$ python3 -q
>>> import numpy as np
>>> np.set_printoptions(precision=3, suppress=True, linewidth=200)
>>> tidy = lambda a: np.round(a, 3) + 0
>>> rng = np.random.default_rng(545307)
>>> idx = rng.integers(0, 3, 9)
>>> W0 = np.array([[-1, -2, -1, -1, 0, 2, -3, -1, -2],
...     [-3, 1, 0, -1, 1, -3, 0, 1, 1],
...     [-2, -1, -2, 0, 3, 1, 2, 2, -1],
...     [0, 2, 2, -2, 1, -1, 1, 1, -3],
...     [-2, 1, -3, -1, 0, 3, 2, 2, -2],
...     [0, 0, -3, 1, -2, -3, 3, 2, 2],
...     [0, 3, 1, 1, -2, 3, 3, 2, 3],
...     [-3, -1, 0, -1, -1, 0, -2, -3, -1],
...     [3, -2, -2, 0, -2, -3, -1, -1, 2]]) * (idx[:, None] == idx)
>>> W0
array([[-1, -2,  0,  0,  0,  0,  0,  0,  0],
       [-3,  1,  0,  0,  0,  0,  0,  0,  0],
       [ 0,  0, -2,  0,  3,  1,  0,  2,  0],
       [ 0,  0,  2, -2,  1, -1,  0,  1,  0],
       [ 0,  0, -3, -1,  0,  3,  0,  2,  0],
       [ 0,  0, -3,  1, -2, -3,  0,  2,  0],
       [ 0,  0,  0,  0,  0,  0,  3,  0,  3],
       [ 0,  0,  0, -1, -1,  0,  0, -3,  0],
       [ 0,  0,  0,  0,  0,  0, -1,  0,  2]])
>>> W = np.array([[-2, 1, 0, 2],
...     [-3, -2, -3, 0],
...     [-2, 3, 3, -1],
...     [-3, 1, -2, 2],
...     [-2, -3, 0, -1],
...     [1, 1, -2, 3],
...     [-1, -1, -2, -3],
...     [0, 0, 1, -2],
...     [-3, -3, 1, 2]])
>>> b = np.array([2, 0, 3, 0])
>>> H = np.maximum(W0 @ W + b, 0)
>>> H
array([[10,  3,  9,  0],
       [ 5,  0,  0,  0],
       [ 1,  0,  0,  0],
       [ 1,  0, 16,  0],
       [14,  0,  0,  6],
       [ 6,  0,  0,  0],
       [ 0,  0,  0,  0],
       [ 7,  2,  2,  5],
       [ 0,  0,  7,  7]])
>>> (H > 0).astype(int)
array([[1, 1, 1, 0],
       [1, 0, 0, 0],
       [1, 0, 0, 0],
       [1, 0, 1, 0],
       [1, 0, 0, 1],
       [1, 0, 0, 0],
       [0, 0, 0, 0],
       [1, 1, 1, 1],
       [0, 0, 1, 1]])
>>> Z = np.array([[3, -1, -2], [-3, -3, 0], [0, -2, 2], [3, 0, 1]])
>>> H @ Z
array([[ 21, -37,  -2],
       [ 15,  -5, -10],
       [  3,  -1,  -2],
       [  3, -33,  30],
       [ 60, -14, -22],
       [ 18,  -6, -12],
       [  0,   0,   0],
       [ 30, -17,  -5],
       [ 21, -14,  21]])
>>> (H @ Z).round(6).argmax(axis=1)
array([0, 0, 0, 2, 0, 0, 0, 0, 0])
>>> vec = np.array([-1, 0, 2, 1, -2, 0, -1, 0, 2])
>>> np.sign((W0 @ vec).round(6))
array([ 1,  1, -1,  0, -1, -1,  1,  1,  1])
>>> W0 @ vec
array([  1,   3, -10,   0,  -7,  -1,   3,   1,   5])
>>> np.linalg.norm(W0 @ vec) <= np.linalg.norm(W0, 2) * np.linalg.norm(vec) + 1e-9
np.True_
>>> W0 * vec
array([[ 1,  0,  0,  0,  0,  0,  0,  0,  0],
       [ 3,  0,  0,  0,  0,  0,  0,  0,  0],
       [ 0,  0, -4,  0, -6,  0,  0,  0,  0],
       [ 0,  0,  4, -2, -2,  0,  0,  0,  0],
       [ 0,  0, -6, -1,  0,  0,  0,  0,  0],
       [ 0,  0, -6,  1,  4,  0,  0,  0,  0],
       [ 0,  0,  0,  0,  0,  0, -3,  0,  6],
       [ 0,  0,  0, -1,  2,  0,  0,  0,  0],
       [ 0,  0,  0,  0,  0,  0,  1,  0,  4]])
>>> W0 @ (2 * vec)
array([  2,   6, -20,   0, -14,  -2,   6,   2,  10])
>>> vec = np.array([0, 2, 1, 1, 0, 1, 0, 0, 1])
>>> a = np.maximum(W0 @ vec, 0)
>>> W0 * (a > 1e-9)[:, None]
array([[ 0,  0,  0,  0,  0,  0,  0,  0,  0],
       [-3,  1,  0,  0,  0,  0,  0,  0,  0],
       [ 0,  0,  0,  0,  0,  0,  0,  0,  0],
       [ 0,  0,  0,  0,  0,  0,  0,  0,  0],
       [ 0,  0,  0,  0,  0,  0,  0,  0,  0],
       [ 0,  0,  0,  0,  0,  0,  0,  0,  0],
       [ 0,  0,  0,  0,  0,  0,  3,  0,  3],
       [ 0,  0,  0,  0,  0,  0,  0,  0,  0],
       [ 0,  0,  0,  0,  0,  0, -1,  0,  2]])
>>> np.flatnonzero(np.linalg.matrix_power((W0 != 0) + (W0.T != 0) + np.eye(9), 9)[5])
array([2, 3, 4, 5, 7])
>>> Z = np.array([[2, 0, 2, 2, 3, 1],
...     [3, 0, 3, 0, 1, 1],
...     [0, 3, 1, 3, 3, 2],
...     [3, 0, 2, 2, 2, 3],
...     [0, 2, 2, 2, 0, 2],
...     [2, 2, 0, 0, 0, 2]])
>>> data = (rng.random((11, 6)) < 0.25) @ Z
>>> data
array([[2, 0, 2, 2, 3, 1],
       [6, 0, 5, 2, 3, 4],
       [7, 5, 6, 5, 7, 6],
       [0, 0, 0, 0, 0, 0],
       [0, 0, 0, 0, 0, 0],
       [0, 2, 2, 2, 0, 2],
       [3, 0, 3, 0, 1, 1],
       [0, 0, 0, 0, 0, 0],
       [2, 2, 0, 0, 0, 2],
       [0, 5, 3, 5, 3, 4],
       [5, 0, 4, 4, 5, 4]])
>>> vec = np.array([-2, 0, -2, 0, -2, -2])
>>> y = data @ vec
>>> tidy(np.linalg.solve(data.T @ data, data.T @ y))
array([-2.,  0., -2.,  0., -2., -2.])
>>> y = y + 0.05 * rng.normal(size=11)
>>> tidy(y)
array([-15.978, -36.031, -52.076,  -0.023,   0.056,  -8.023, -15.978,  -0.093,  -8.031, -19.908, -36.045])
>>> b, *_ = np.linalg.lstsq(data, y)
>>> tidy(b)
array([-2.082, -0.015, -1.961, -0.082, -1.943, -1.936])
>>> b.round()
array([-2., -0., -2., -0., -2., -2.])
>>> Y = np.c_[data[:, :1] @ np.array([[0]]), np.array([-4, -4, 2, 4, -3, 5, 1, 5, 2, 1, 2])]
>>> Y
array([[ 0, -4],
       [ 0, -4],
       [ 0,  2],
       [ 0,  4],
       [ 0, -3],
       [ 0,  5],
       [ 0,  1],
       [ 0,  5],
       [ 0,  2],
       [ 0,  1],
       [ 0,  2]])
>>> tidy(np.linalg.norm(np.linalg.qr(data)[0].T @ Y, axis=0) ** 2 / ((Y ** 2).sum(axis=0) + 1e-12))
array([0.   , 0.269])
>>> T = np.stack([W0, 2 * W0, W0[::-1]])
>>> np.linalg.matrix_rank(T.reshape(3, -1))
np.int64(2)
>>> np.linalg.matrix_rank(T)
array([9, 9, 9])
>>> T.sum(axis=0)
array([[ -3,  -6,   0,   0,   0,   0,  -1,   0,   2],
       [ -9,   3,   0,  -1,  -1,   0,   0,  -3,   0],
       [  0,   0,  -6,   0,   9,   3,   3,   6,   3],
       [  0,   0,   3,  -5,   1,  -6,   0,   5,   0],
       [  0,   0, -12,  -4,   0,  12,   0,   8,   0],
       [  0,   0,  -7,   1,  -5, -10,   0,   7,   0],
       [  0,   0,  -2,   0,   3,   1,   9,   2,   9],
       [ -3,   1,   0,  -3,  -3,   0,   0,  -9,   0],
       [ -1,  -2,   0,   0,   0,   0,  -3,   0,   6]])
>>> (T @ W0.T).shape
(3, 9, 9)
>>> Y = data + rng.integers(-2, 3, (11, 5)) @ rng.integers(-2, 3, (5, 6))
>>> Y
array([[ 3,  2,  4,  1,  2, -6],
       [ 6,  2,  8,  2,  2,  0],
       [ 9,  5, 10,  3,  6,  5],
       [-4,  6,  2,  4, -2, -2],
       [ 6, -4,  2, -6,  2,  2],
       [ 2, -4,  4,  0, -4, 10],
       [ 3,  2,  1,  0,  6,  0],
       [-4,  1, -1,  4, -4,  2],
       [ 2, -2,  2,  0, -5,  9],
       [ 4,  0,  6,  1,  0,  7],
       [ 6,  1,  6,  3,  3, -1]])
>>> np.linalg.matrix_rank(Y - data, tol=1e-8)
np.int64(5)
>>> np.abs(Y - data).sum(axis=1)
array([14, 10, 10, 20, 22, 24, 10, 16, 18, 22, 12])
>>> Y - data
array([[ 1,  2,  2, -1, -1, -7],
       [ 0,  2,  3,  0, -1, -4],
       [ 2,  0,  4, -2, -1, -1],
       [-4,  6,  2,  4, -2, -2],
       [ 6, -4,  2, -6,  2,  2],
       [ 2, -6,  2, -2, -4,  8],
       [ 0,  2, -2,  0,  5, -1],
       [-4,  1, -1,  4, -4,  2],
       [ 0, -4,  2,  0, -5,  7],
       [ 4, -5,  3, -4, -3,  3],
       [ 1,  1,  2, -1, -2, -5]])
>>> def softmax(z):
...     e = np.exp(z - z.max(axis=-1, keepdims=True))
...     return e / e.sum(axis=-1, keepdims=True)
... 
>>> tidy(softmax(data[8]))
array([0.294, 0.294, 0.04 , 0.04 , 0.04 , 0.294])
>>> tidy(softmax(10 * data[8]))
array([0.333, 0.333, 0.   , 0.   , 0.   , 0.333])
>>> tidy(softmax(data[8] + -1))
array([0.294, 0.294, 0.04 , 0.04 , 0.04 , 0.294])
>>> scores = data @ data.T / np.sqrt(6)
>>> tidy(softmax(scores + np.triu(np.full(scores.shape, -np.inf), 1)))
array([[1.   , 0.   , 0.   , 0.   , 0.   , 0.   , 0.   , 0.   , 0.   , 0.   , 0.   ],
       [0.   , 1.   , 0.   , 0.   , 0.   , 0.   , 0.   , 0.   , 0.   , 0.   , 0.   ],
       [0.   , 0.   , 1.   , 0.   , 0.   , 0.   , 0.   , 0.   , 0.   , 0.   , 0.   ],
       [0.25 , 0.25 , 0.25 , 0.25 , 0.   , 0.   , 0.   , 0.   , 0.   , 0.   , 0.   ],
       [0.2  , 0.2  , 0.2  , 0.2  , 0.2  , 0.   , 0.   , 0.   , 0.   , 0.   , 0.   ],
       [0.   , 0.   , 1.   , 0.   , 0.   , 0.   , 0.   , 0.   , 0.   , 0.   , 0.   ],
       [0.   , 0.007, 0.993, 0.   , 0.   , 0.   , 0.   , 0.   , 0.   , 0.   , 0.   ],
       [0.125, 0.125, 0.125, 0.125, 0.125, 0.125, 0.125, 0.125, 0.   , 0.   , 0.   ],
       [0.   , 0.001, 0.998, 0.   , 0.   , 0.   , 0.   , 0.   , 0.   , 0.   , 0.   ],
       [0.   , 0.   , 1.   , 0.   , 0.   , 0.   , 0.   , 0.   , 0.   , 0.   , 0.   ],
       [0.   , 0.   , 1.   , 0.   , 0.   , 0.   , 0.   , 0.   , 0.   , 0.   , 0.   ]])
>>> tidy(softmax(scores)[8] @ data)
array([6.992, 4.989, 5.995, 4.995, 6.99 , 5.994])
>>> softmax(scores).round(6).argmax(axis=1)
array([2, 2, 2, 0, 0, 2, 2, 0, 2, 2, 2])
>>> tidy(softmax(scores))
array([[0.   , 0.   , 0.999, 0.   , 0.   , 0.   , 0.   , 0.   , 0.   , 0.   , 0.001],
       [0.   , 0.   , 1.   , 0.   , 0.   , 0.   , 0.   , 0.   , 0.   , 0.   , 0.   ],
       [0.   , 0.   , 1.   , 0.   , 0.   , 0.   , 0.   , 0.   , 0.   , 0.   , 0.   ],
       [0.091, 0.091, 0.091, 0.091, 0.091, 0.091, 0.091, 0.091, 0.091, 0.091, 0.091],
       [0.091, 0.091, 0.091, 0.091, 0.091, 0.091, 0.091, 0.091, 0.091, 0.091, 0.091],
       [0.   , 0.   , 0.983, 0.   , 0.   , 0.   , 0.   , 0.   , 0.   , 0.017, 0.   ],
       [0.   , 0.007, 0.991, 0.   , 0.   , 0.   , 0.   , 0.   , 0.   , 0.   , 0.001],
       [0.091, 0.091, 0.091, 0.091, 0.091, 0.091, 0.091, 0.091, 0.091, 0.091, 0.091],
       [0.   , 0.001, 0.997, 0.   , 0.   , 0.   , 0.   , 0.   , 0.   , 0.001, 0.001],
       [0.   , 0.   , 1.   , 0.   , 0.   , 0.   , 0.   , 0.   , 0.   , 0.   , 0.   ],
       [0.   , 0.   , 1.   , 0.   , 0.   , 0.   , 0.   , 0.   , 0.   , 0.   , 0.   ]])
